>>> import numpy as np
>>> from numpy import linalg as LA
>>> np.set_printoptions(suppress=True, linewidth=100)
>>> M = np.load("x.npy")
>>> M
array([[ 1,  1,  1,  1, -1, -1, -1, -1],
       [ 1, -1, -1,  1,  1, -1, -1,  1],
       [ 1, -1,  1, -1,  1, -1,  1, -1],
       [ 1,  1, -1, -1, -1, -1,  1,  1],
       [ 1,  1, -1, -1,  1,  1, -1, -1],
       [ 1,  1,  1,  1,  1,  1,  1,  1]])
>>> blk = np.stack([M, -3 * M, M[::-1]])
>>> blk.shape
(3, 6, 8)
>>> np.round(LA.norm(blk, axis=(1, 2)), 2)
array([ 6.93, 20.78,  6.93])
>>> np.einsum("bij,cij->bc", blk, blk)
array([[  48, -144,    0],
       [-144,  432,    0],
       [   0,    0,   48]])
>>> LA.matrix_rank(blk)
array([6, 6, 6])
>>> def softmax(z):
...     e = np.exp(z - z.max(axis=-1, keepdims=True))
...     return e / e.sum(axis=-1, keepdims=True)
... 
>>> np.round(softmax(M[3]), 2)
array([0.22, 0.22, 0.03, 0.03, 0.03, 0.03, 0.22, 0.22])
>>> scores = M @ M.T / np.sqrt(8)
>>> softmax(scores).round(6).argmax(axis=1)
array([0, 1, 2, 3, 4, 5])
>>> np.round(softmax(scores), 2)
array([[0.77, 0.05, 0.05, 0.05, 0.05, 0.05],
       [0.05, 0.77, 0.05, 0.05, 0.05, 0.05],
       [0.05, 0.05, 0.77, 0.05, 0.05, 0.05],
       [0.05, 0.05, 0.05, 0.77, 0.05, 0.05],
       [0.05, 0.05, 0.05, 0.05, 0.77, 0.05],
       [0.05, 0.05, 0.05, 0.05, 0.05, 0.77]])
>>> np.round(softmax(scores)[3] @ M, 2)
array([ 1.  ,  0.82, -0.73, -0.73, -0.64, -0.82,  0.73,  0.73])
>>> K = np.loadtxt("out18.csv", delimiter=",")
>>> print(K)
[[ 9. -2.  9. -2.  9. -2.]
 [ 2. -6.  2. -6.  2. -6.]
 [-3.  0. -3.  0. -3.  0.]
 [ 9. -2.  9. -2.  9. -2.]
 [ 2. -6.  2. -6.  2. -6.]
 [-3.  0. -3.  0. -3.  0.]]
>>> # row 3 repeats row 0
>>> A2 = M[0, 0] * M[1:] - np.outer(M[1:, 0], M[0])
>>> A2
array([[ 0, -2, -2,  0,  2,  0,  0,  2],
       [ 0, -2,  0, -2,  2,  0,  2,  0],
       [ 0,  0, -2, -2,  0,  0,  2,  2],
       [ 0,  0, -2, -2,  2,  2,  0,  0],
       [ 0,  0,  0,  0,  2,  2,  2,  2]])
>>> np.flatnonzero(~A2.round(6).any(axis=1))
array([], dtype=int64)
>>> LA.matrix_rank(A2), LA.matrix_rank(M)
(np.int64(5), np.int64(6))
>>> mat = np.load("data.npy")
>>> mat
array([[1.  , 0.  , 0.  ],
       [0.5 , 0.5 , 0.  ],
       [0.25, 0.25, 0.5 ]])
>>> # triangular
>>> th = np.radians(72)
>>> Rm = np.eye(3)
>>> Rm[1, 1] = Rm[2, 2] = np.cos(th)
>>> Rm[1, 2], Rm[2, 1] = -np.sin(th), np.sin(th)
>>> Rm.round(2)
array([[ 1.  ,  0.  ,  0.  ],
       [ 0.  ,  0.31, -0.95],
       [ 0.  ,  0.95,  0.31]])
>>> A2 = mat @ Rm.T
>>> print(np.round(LA.det(Rm), 2), round(float(np.trace(Rm)), 2))
1.0 1.62
>>> np.allclose(mat @ mat.T, A2 @ A2.T)
True
>>> u = np.array([0, 0, 1])
>>> A2 = mat + np.outer(u, np.eye(3)[2])
>>> A2
array([[1.  , 0.  , 0.  ],
       [0.5 , 0.5 , 0.  ],
       [0.25, 0.25, 1.5 ]])
>>> print(round(LA.det(A2) / LA.det(mat), 2), round(1 + LA.solve(mat, u)[2], 2))
3.0 3.0
>>> u = np.array([-3, 0])
>>> print(np.polyval(u, mat[0]))
[-3.  0.  0.]
>>> np.correlate(mat[0], mat[1], "full")
array([0. , 0.5, 0.5, 0. , 0. ])
>>> A2 = np.array([[-3, 2, -1], [-1, -5, 3]])
>>> basis = np.kron(A2, mat)
>>> basis
array([[-3.  , -0.  , -0.  ,  2.  ,  0.  ,  0.  , -1.  , -0.  , -0.  ],
       [-1.5 , -1.5 , -0.  ,  1.  ,  1.  ,  0.  , -0.5 , -0.5 , -0.  ],
       [-0.75, -0.75, -1.5 ,  0.5 ,  0.5 ,  1.  , -0.25, -0.25, -0.5 ],
       [-1.  , -0.  , -0.  , -5.  , -0.  , -0.  ,  3.  ,  0.  ,  0.  ],
       [-0.5 , -0.5 , -0.  , -2.5 , -2.5 , -0.  ,  1.5 ,  1.5 ,  0.  ],
       [-0.25, -0.25, -0.5 , -1.25, -1.25, -2.5 ,  0.75,  0.75,  1.5 ]])
>>> basis.shape
(6, 9)
>>> A2 = np.array([[-5, 1, 9, -8, 0, 5, 0, -1, 4, -7, 8],
...     [0, -9, 9, -4, -8, -9, 1, -6, -5, -8, 1],
...     [7, -8, -5, 7, -4, -8, -5, -1, 4, 5, 9],
...     [-9, -5, -5, 8, 2, -5, 3, 9, -3, 9, 7],
...     [-9, -1, -3, -5, 8, -9, -6, -9, 6, 1, -7],
...     [0, 8, 5, -5, 9, 4, 4, 4, -4, 5, -2],
...     [-9, 1, 6, 2, -9, 2, -8, 6, -3, -5, 3],
...     [-2, 8, 3, 0, 9, 2, -9, -3, 7, 9, 2],
...     [-2, -5, 5, -6, -2, -6, -1, 3, 3, -7, -6],
...     [-3, -8, 2, 4, 5, -1, -9, 6, 3, -2, 1],
...     [3, 4, 4, 4, -8, 2, -9, -8, 2, -3, -7]])
>>> arr = A2 - A2.T
>>> arr
array([[  0,   1,   2,   1,   9,   5,   9,   1,   6,  -4,   5],
       [ -1,   0,  17,   1,  -7, -17,   0, -14,   0,   0,  -3],
       [ -2, -17,   0,  12,  -1, -13, -11,  -4,  -1,   3,   5],
       [ -1,  -1, -12,   0,   7,   0,   1,   9,   3,   5,   3],
       [ -9,   7,   1,  -7,   0, -18,   3, -18,   8,  -4,   1],
       [ -5,  17,  13,   0,  18,   0,   2,   2,   2,   6,  -4],
       [ -9,   0,  11,  -1,  -3,  -2,   0,  15,  -2,   4,  12],
       [ -1,  14,   4,  -9,  18,  -2, -15,   0,   4,   3,  10],
       [ -6,   0,   1,  -3,  -8,  -2,   2,  -4,   0, -10,  -8],
       [  4,   0,  -3,  -5,   4,  -6,  -4,  -3,  10,   0,   4],
       [ -5,   3,  -5,  -3,  -1,   4, -12, -10,   8,  -4,   0]])
>>> U, sigma, Vt = LA.svd(arr)
>>> np.argmax(sigma[:-1] / (sigma[1:] + 1e-6)) + 1
np.int64(10)
>>> A2 = U[:, :10] @ np.diag(sigma[:10]) @ Vt[:10]
>>> np.round(LA.norm(arr - A2) / LA.norm(arr), 2)
np.float64(0.0)
>>> LA.matrix_rank(arr, rtol=0.05)
np.int64(10)
>>> A2.round(2) + 0
array([[  0.,   1.,   2.,   1.,   9.,   5.,   9.,   1.,   6.,  -4.,   5.],
       [ -1.,   0.,  17.,   1.,  -7., -17.,   0., -14.,   0.,   0.,  -3.],
       [ -2., -17.,   0.,  12.,  -1., -13., -11.,  -4.,  -1.,   3.,   5.],
       [ -1.,  -1., -12.,   0.,   7.,   0.,   1.,   9.,   3.,   5.,   3.],
       [ -9.,   7.,   1.,  -7.,   0., -18.,   3., -18.,   8.,  -4.,   1.],
       [ -5.,  17.,  13.,   0.,  18.,   0.,   2.,   2.,   2.,   6.,  -4.],
       [ -9.,   0.,  11.,  -1.,  -3.,  -2.,   0.,  15.,  -2.,   4.,  12.],
       [ -1.,  14.,   4.,  -9.,  18.,  -2., -15.,   0.,   4.,   3.,  10.],
       [ -6.,   0.,   1.,  -3.,  -8.,  -2.,   2.,  -4.,   0., -10.,  -8.],
       [  4.,   0.,  -3.,  -5.,   4.,  -6.,  -4.,  -3.,  10.,   0.,   4.],
       [ -5.,   3.,  -5.,  -3.,  -1.,   4., -12., -10.,   8.,  -4.,   0.]])
>>> round(float(LA.norm(arr - A2, 2)), 2), np.round(sigma[10], 2)
(0.0, np.float64(0.0))
>>> r = LA.matrix_rank(arr)
>>> r
np.int64(10)
>>> ns = LA.svd(arr)[2][r:].T
>>> np.allclose(arr @ ns, 0)
True
>>> [int(LA.matrix_rank(np.delete(arr, i, axis=0))) for i in range(11)]
[10, 10, 10, 10, 10, 10, 10, 10, 10, 10, 10]
>>> rng = np.random.default_rng(14)
>>> labels = rng.permutation(11)
>>> print(labels)
[ 8  6  4 10  7  3  5  0  9  1  2]
>>> A2 = arr[labels][:, labels]
>>> print(np.allclose(A2, arr))
False
>>> round(LA.det(A2), 2), round(LA.det(arr[labels]), 2)
(np.float64(-0.0), np.float64(0.0))
>>> np.round(LA.norm(arr, 2) / LA.norm(arr), 2)
np.float64(0.52)
>>> LA.cond(arr) > 100
np.True_
>>> print([round(float(x), 2) for x in LA.svd(arr, compute_uv=False)[:3]])
[42.33, 42.33, 29.94]
>>> X = np.loadtxt("sample10.csv", delimiter=",")
>>> X
array([[  0.7,  -0.2,   0.4,  -1.8,  -1.7,  -0.3,   1.1,   0. ],
       [ -1. ,  -2. ,   0.3,   0.4,   0.1,   0.6,   0.1,  -0.3],
       [ -1.1,  -1.3,  -0.2,   0. ,  -1.5,  -0.7,  -0.6,  -0.6],
       [ -0.3,   0.4,   0.5,   0.9,   0. ,  -0.5,   0.7,   0.9],
       [  0.1,   0.2,  -0.2,  -0.1,   0.1,  -0.4,   0.6,  -0.9],
       [ -0.3,  -1.1,   1.3,   0.5,  -0.3,  -0.6,  -1.3,   0.9],
       [ -1.3,  -1. ,  -0.1,  -0.6,  -0.4,  -0.4,   0.6,  -0.2],
       [  0.6,   0.6,   0.6,  -0.1,  -1. ,  -0.9,   1.1,   0.1],
       [  0. ,   1.6,   0.1,   0.3,   0. ,  -0.4,   0.8,  -0.1],
       [  0. ,  -0.6,  -0.8,  -1.1,   0.9,   0. ,   0. ,   1.1],
       [  0.5,   0.1,   0.2,  -1. ,   1. ,  -1.5,   0.9,   0.4],
       [-14. ,   1. ,  17. ,   3. ,  15. ,   8. ,  24. ,  -8. ],
       [  0.1,   0.6,   1.3,  -0.9,   1.2,  -1.3,   1.2,  -0.2],
       [ -1.2,  -1.3,   1.2,  -0.8,  -0.5,   1.5,   0.6,   0. ],
       [ -3.1,   0.6,  -0.4,   1.8,  -1. ,   1.2,  -1.5,  -0.4],
       [  1. ,  -0.4,   0.9,  -0.4,  -0.6,  -1.3,   1.2,   0.2],
       [ -0.7,  -1. ,  -0.3,  -0.6,  -0.5,  -2.6,  -0.8,   2.5],
       [  0.1,  -0.4,  -0.3,  -0.6,   0.6,  -0.2,   1.5,  -2.2],
       [  1.7,  -1.8,  -1.2,  -2. ,  -1. ,   1.6,   0.1,  -1.6],
       [ -0.8,  -1.1,   0.6,   1.2,   1. ,   0.6,   1.7,   0.8]])
>>> # row 11 is much longer than the rest
>>> dist = LA.norm(X[:, None] - X[None], axis=-1)
>>> LA.matrix_rank(dist ** 2)
np.int64(10)
>>> dist[18].round(6).argsort(kind="stable")[:4]
array([18,  0, 17,  4])
>>> dist.shape
(20, 20)
>>> blk = np.stack([X, -2 * X, X[::-1]])
>>> blk.shape
(3, 20, 8)
>>> np.round(LA.norm(blk, axis=(1, 2)), 2)
array([39.57, 79.13, 39.57])
>>> (blk @ X.T).shape
(3, 20, 20)
>>> basis = X[[3, 6]].astype(float)
>>> for _ in range(5):
...     labels = LA.norm(X[:, None] - basis, axis=-1).argmin(axis=1)
...     basis = np.array([X[labels == j].mean(axis=0) for j in range(2)])
... 
>>> print(labels)
[1 1 1 1 1 1 1 1 1 1 1 0 1 1 1 1 1 1 1 1]
>>> basis.round(2)
array([[-14.  ,   1.  ,  17.  ,   3.  ,  15.  ,   8.  ,  24.  ,  -8.  ],
       [ -0.26,  -0.43,   0.21,  -0.26,  -0.19,  -0.29,   0.42,   0.02]])
>>> np.bincount(labels)
array([ 1, 19])
>>> W0 = np.load("mat.npy")
>>> W0
array([[-2, -2,  1, -2, -2, -2,  1, -1],
       [ 0,  1,  2, -1,  2, -1, -1,  2],
       [-1, -1, -1, -2, -2,  0,  0,  1],
       [-1, -1,  2, -2, -2,  1, -2, -1],
       [-1,  1,  0, -2,  2,  1, -1, -2],
       [ 1,  0,  1,  2,  2,  1,  0,  0],
       [-2, -2,  2,  2, -1, -2,  2, -2],
       [-1,  1,  0, -2,  2,  1, -1, -2],
       [ 0, -2, -2,  1, -2, -1, -2, -1],
       [-2, -2,  2, -1,  1, -1,  1, -1],
       [-2,  1,  2, -1,  1, -1,  2, -1]])
>>> U, sigma = LA.svd(W0)
Traceback (most recent call last):
  File "<python-input-87>", line 1, in <module>
    U, sigma = LA.svd(W0)
    ^^^^^^^^
ValueError: too many values to unpack (expected 2)
>>> U, sigma, Vt = LA.svd(W0, full_matrices=False)
>>> print(sigma.round(2))
[8.15 7.11 6.11 4.36 3.48 2.56 1.83 0.75]
>>> np.abs(U[:, 0]).round(6).argmax()
np.int64(0)
>>> np.round(Vt @ Vt.T, 2) + 0
array([[1., 0., 0., 0., 0., 0., 0., 0.],
       [0., 1., 0., 0., 0., 0., 0., 0.],
       [0., 0., 1., 0., 0., 0., 0., 0.],
       [0., 0., 0., 1., 0., 0., 0., 0.],
       [0., 0., 0., 0., 1., 0., 0., 0.],
       [0., 0., 0., 0., 0., 1., 0., 0.],
       [0., 0., 0., 0., 0., 0., 1., 0.],
       [0., 0., 0., 0., 0., 0., 0., 1.]])
>>> U.shape, sigma.shape, Vt.shape
((11, 8), (8,), (8, 8))
>>> round(float(np.sqrt((sigma ** 2).sum())), 2), np.round(LA.norm(W0), 2)
(14.0, np.float64(14.0))
>>> np.round(U.T @ W0 @ Vt.T, 2) + 0
array([[8.15, 0.  , 0.  , 0.  , 0.  , 0.  , 0.  , 0.  ],
       [0.  , 7.11, 0.  , 0.  , 0.  , 0.  , 0.  , 0.  ],
       [0.  , 0.  , 6.11, 0.  , 0.  , 0.  , 0.  , 0.  ],
       [0.  , 0.  , 0.  , 4.36, 0.  , 0.  , 0.  , 0.  ],
       [0.  , 0.  , 0.  , 0.  , 3.48, 0.  , 0.  , 0.  ],
       [0.  , 0.  , 0.  , 0.  , 0.  , 2.56, 0.  , 0.  ],
       [0.  , 0.  , 0.  , 0.  , 0.  , 0.  , 1.83, 0.  ],
       [0.  , 0.  , 0.  , 0.  , 0.  , 0.  , 0.  , 0.75]])
>>> np.round(softmax(W0[10] + -3), 2)
array([0.01, 0.13, 0.34, 0.02, 0.13, 0.02, 0.34, 0.02])
>>> scores = W0 @ W0.T / np.sqrt(8)
>>> softmax(scores).round(6).argmax(axis=1)
array([ 0,  1,  2,  3,  4,  5,  6,  4,  8,  9, 10])
>>> np.round(softmax(scores)[10] @ W0, 2)
array([-1.94,  0.25,  1.9 , -0.82,  0.73, -1.06,  1.71, -1.08])
>>> Q, _ = LA.qr(np.array([[1.4, -0.8, -0.2, 0.8, 0.3, -1.2, 1.9, -0.3],
...     [-0.4, -1.1, 0.2, 0.5, 0.6, 0.1, -0.3, -1.8],
...     [-0.9, -0.8, 1.8, -0.9, 0.4, 1.1, 0.6, -0.7],
...     [0.2, -1.7, 1.5, 2.6, -1.3, -0.6, -0.9, 1.2],
...     [-0.6, -0.6, -2.0, 1.4, -1.3, 0.5, 0.8, 0.7],
...     [-0.8, 0.5, -0.9, 0.8, 1.0, -1.2, 0.9, 0.8],
...     [0.5, -2.3, -0.6, -0.2, 0.9, -1.4, 1.1, 0.7],
...     [-0.5, -0.1, -1.5, 1.0, 0.8, -0.1, -0.3, 0.5]]))
>>> m1 = Q[:, :7]
>>> m1.round(2)
array([[-0.66, -0.11,  0.13, -0.15,  0.27,  0.26,  0.6 ],
       [ 0.19, -0.37, -0.02,  0.01,  0.26,  0.36, -0.19],
       [ 0.43, -0.33, -0.5 ,  0.29,  0.04,  0.19,  0.51],
       [-0.09, -0.5 , -0.35, -0.73, -0.1 , -0.16, -0.18],
       [ 0.28, -0.24,  0.57, -0.17, -0.61,  0.06,  0.35],
       [ 0.38,  0.07,  0.21, -0.25,  0.55, -0.58,  0.31],
       [-0.24, -0.65,  0.28,  0.49,  0.1 , -0.38, -0.18],
       [ 0.24, -0.08,  0.41, -0.17,  0.39,  0.51, -0.25]])
>>> th = np.radians(45)
>>> Rm = np.eye(7)
>>> Rm[0, 0] = Rm[6, 6] = np.cos(th)
>>> Rm[0, 6], Rm[6, 0] = -np.sin(th), np.sin(th)
>>> Rm.round(2)
array([[ 0.71,  0.  ,  0.  ,  0.  ,  0.  ,  0.  , -0.71],
       [ 0.  ,  1.  ,  0.  ,  0.  ,  0.  ,  0.  ,  0.  ],
       [ 0.  ,  0.  ,  1.  ,  0.  ,  0.  ,  0.  ,  0.  ],
       [ 0.  ,  0.  ,  0.  ,  1.  ,  0.  ,  0.  ,  0.  ],
       [ 0.  ,  0.  ,  0.  ,  0.  ,  1.  ,  0.  ,  0.  ],
       [ 0.  ,  0.  ,  0.  ,  0.  ,  0.  ,  1.  ,  0.  ],
       [ 0.71,  0.  ,  0.  ,  0.  ,  0.  ,  0.  ,  0.71]])
>>> A2 = m1 @ Rm.T
>>> np.allclose(LA.norm(m1, axis=1), LA.norm(A2, axis=1))
True
>>> np.round(np.abs(A2 - m1).max(axis=0), 2)
array([0.48, 0.  , 0.  , 0.  , 0.  , 0.  , 0.64])
